$ ipython --no-banner

In [1]: import numpy as np

In [2]: import numpy.linalg as la

In [3]: np.set_printoptions(precision=1, suppress=True, linewidth=140, legacy="1.25")

In [4]: data = np.load("test10.npy")

In [5]: data
Out[5]: 
array([[ 0,  0,  0,  0,  0,  0,  0,  0],
       [ 2,  0,  0,  0,  0,  0,  0,  0],
       [ 0,  0,  0,  0,  0,  1,  0,  0],
       [ 0,  2,  0,  0,  0,  0,  0,  0],
       [ 0,  0,  0,  0,  0,  0,  0, -1],
       [ 0,  0,  0,  0,  0,  0,  0,  0],
       [ 0,  0, -2,  0,  0,  0,  0,  0],
       [ 0,  0,  0,  0,  0,  0,  1,  0]])

In [6]: rng = np.random.default_rng(403954)

In [7]: idx = rng.permutation(8)

In [8]: print(idx)
[3 1 2 7 0 6 5 4]

In [9]: Y = data[idx][:, idx]

In [10]: np.allclose(Y, data)
Out[10]: False

In [11]: print(np.trace(Y))
0

In [12]: np.sort(np.abs(la.eigvals(Y)))
Out[12]: array([0., 0., 0., 0., 0., 0., 0., 0.])

In [13]: r = la.matrix_rank(data)

In [14]: print(r)
6

In [15]: N = la.svd(data)[2][r:].T

In [16]: [int(la.matrix_rank(data[:, :j + 1])) for j in range(8)]
Out[16]: [1, 2, 3, 3, 3, 4, 5, 6]

In [17]: print([int(la.matrix_rank(np.delete(data, i, axis=0))) for i in range(8)])
[6, 5, 5, 5, 5, 6, 5, 5]

In [18]: print(data @ N)
[[0. 0.]
 [0. 0.]
 [0. 0.]
 [0. 0.]
 [0. 0.]
 [0. 0.]
 [0. 0.]
 [0. 0.]]

In [19]: la.matrix_rank(data.T @ data), la.matrix_rank(data @ data.T)
Out[19]: (6, 6)

In [20]: N @ N.T
Out[20]: 
array([[0., 0., 0., 0., 0., 0., 0., 0.],
       [0., 0., 0., 0., 0., 0., 0., 0.],
       [0., 0., 0., 0., 0., 0., 0., 0.],
       [0., 0., 0., 1., 0., 0., 0., 0.],
       [0., 0., 0., 0., 1., 0., 0., 0.],
       [0., 0., 0., 0., 0., 0., 0., 0.],
       [0., 0., 0., 0., 0., 0., 0., 0.],
       [0., 0., 0., 0., 0., 0., 0., 0.]])

In [21]: print([int(la.matrix_rank(data[:i])) for i in range(1, len(data) + 1)])
[0, 1, 2, 3, 4, 4, 5, 6]

In [22]: arr = np.array([[-1, -1, -1, -1],
    ...:     [2, 0, -3, -1],
    ...:     [1, -3, 1, 2],
    ...:     [3, 2, 0, 3],
    ...:     [2, 2, 2, -3],
    ...:     [-3, 3, 2, 0],
    ...:     [-3, 2, 3, -1],
    ...:     [-3, 3, -3, -1],
    ...:     [0, -2, -1, 1]])

In [23]: arr
Out[23]: 
array([[-1, -1, -1, -1],
       [ 2,  0, -3, -1],
       [ 1, -3,  1,  2],
       [ 3,  2,  0,  3],
       [ 2,  2,  2, -3],
       [-3,  3,  2,  0],
       [-3,  2,  3, -1],
       [-3,  3, -3, -1],
       [ 0, -2, -1,  1]])

In [24]: proj = arr @ la.solve(arr.T @ arr, arr.T)

In [25]: proj.round(1) + 0
Out[25]: 
array([[ 0.1,  0.1,  0. , -0.3, -0.1, -0.1,  0. ,  0.1,  0.1],
       [ 0.1,  0.4, -0.2,  0. ,  0.1, -0.3, -0.3,  0.2,  0. ],
       [ 0. , -0.2,  0.3,  0. , -0.2, -0.1,  0. , -0.3,  0.1],
       [-0.3,  0. ,  0. ,  0.8,  0. ,  0.1, -0.2,  0. , -0.1],
       [-0.1,  0.1, -0.2,  0. ,  0.7, -0.1,  0.1, -0.2, -0.3],
       [-0.1, -0.3, -0.1,  0.1, -0.1,  0.4,  0.3,  0.2, -0.1],
       [ 0. , -0.3,  0. , -0.2,  0.1,  0.3,  0.4,  0. , -0.1],
       [ 0.1,  0.2, -0.3,  0. , -0.2,  0.2,  0. ,  0.7,  0. ],
       [ 0.1,  0. ,  0.1, -0.1, -0.3, -0.1, -0.1,  0. ,  0.1]])

In [26]: print(np.round(proj @ arr[:, 2], 1) + 0)
[-1. -3.  1.  0.  2.  2.  3. -3. -1.]

In [27]: np.allclose(proj @ proj, proj)
Out[27]: True

In [28]: np.diag(proj)
Out[28]: array([0.1, 0.4, 0.3, 0.8, 0.7, 0.4, 0.4, 0.7, 0.1])

In [29]: Uu, s, vt = la.svd(data)

In [30]: evecs = vt[:(s > 1e-8).sum()]

In [31]: x = data[0] + 4 * data[1] + rng.integers(2) * np.eye(8)[6]

In [32]: print(x)
[8. 0. 0. 0. 0. 0. 0. 0.]

In [33]: np.diag(evecs.T @ evecs)
Out[33]: array([1., 1., 1., 0., 0., 1., 1., 1.])

In [34]: np.allclose(evecs.T @ evecs @ x, x)
Out[34]: True

In [35]: round(la.norm(x - evecs.T @ evecs @ x), 1)
Out[35]: 0.0

In [36]: x = np.array([-2, -5, 7, 2])

In [37]: rhs = arr @ x

In [38]: rhs
Out[38]: array([ -2, -27,  24, -10,  -6,   5,  15, -32,   5])

In [39]: print(np.round(la.pinv(arr) @ arr, 1) + 0)
[[1. 0. 0. 0.]
 [0. 1. 0. 0.]
 [0. 0. 1. 0.]
 [0. 0. 0. 1.]]

In [40]: rhs = rhs + 0.1 * rng.normal(size=9)

In [41]: rhs
Out[41]: array([ -2. , -26.9,  24. , -10. ,  -5.9,   5. ,  14.9, -32. ,   5. ])

In [42]: b, *_ = la.lstsq(arr, rhs)

In [43]: np.round(arr.T @ (rhs - arr @ b), 1) + 0
Out[43]: array([0., 0., 0., 0.])

In [44]: b
Out[44]: array([-2., -5.,  7.,  2.])

In [45]: print([round(float(la.norm(la.solve(arr.T @ arr + lam * np.eye(4), arr.T @ rhs))), 2) for lam in (0, 1, 10, 100)])
[9.05, 8.78, 6.95, 2.27]

In [46]: round(float(la.norm(rhs - arr @ b)), 1)
Out[46]: 0.1

In [47]: A = np.arange(50).reshape(10, 5) + 5

In [48]: A
Out[48]: 
array([[ 5,  6,  7,  8,  9],
       [10, 11, 12, 13, 14],
       [15, 16, 17, 18, 19],
       [20, 21, 22, 23, 24],
       [25, 26, 27, 28, 29],
       [30, 31, 32, 33, 34],
       [35, 36, 37, 38, 39],
       [40, 41, 42, 43, 44],
       [45, 46, 47, 48, 49],
       [50, 51, 52, 53, 54]])

In [49]: round(la.norm(A, 2) / la.norm(A), 1)
Out[49]: 1.0

In [50]: la.matrix_rank(A, rtol=0.1)
Out[50]: 1

In [51]: np.argsort(-la.norm(A, axis=0).round(6), kind="stable")[:3]
Out[51]: array([4, 3, 2])

In [52]: la.cond(A) > 100
Out[52]: True

In [53]: Ac = A - A.mean(axis=0)

In [54]: Uu, s, vt = la.svd(Ac, full_matrices=False)

In [55]: la.matrix_rank(Ac)
Out[55]: 1

In [56]: vt[0] * np.sign(vt[0, np.abs(vt[0]).argmax()])
Out[56]: array([0.4, 0.4, 0.4, 0.4, 0.4])
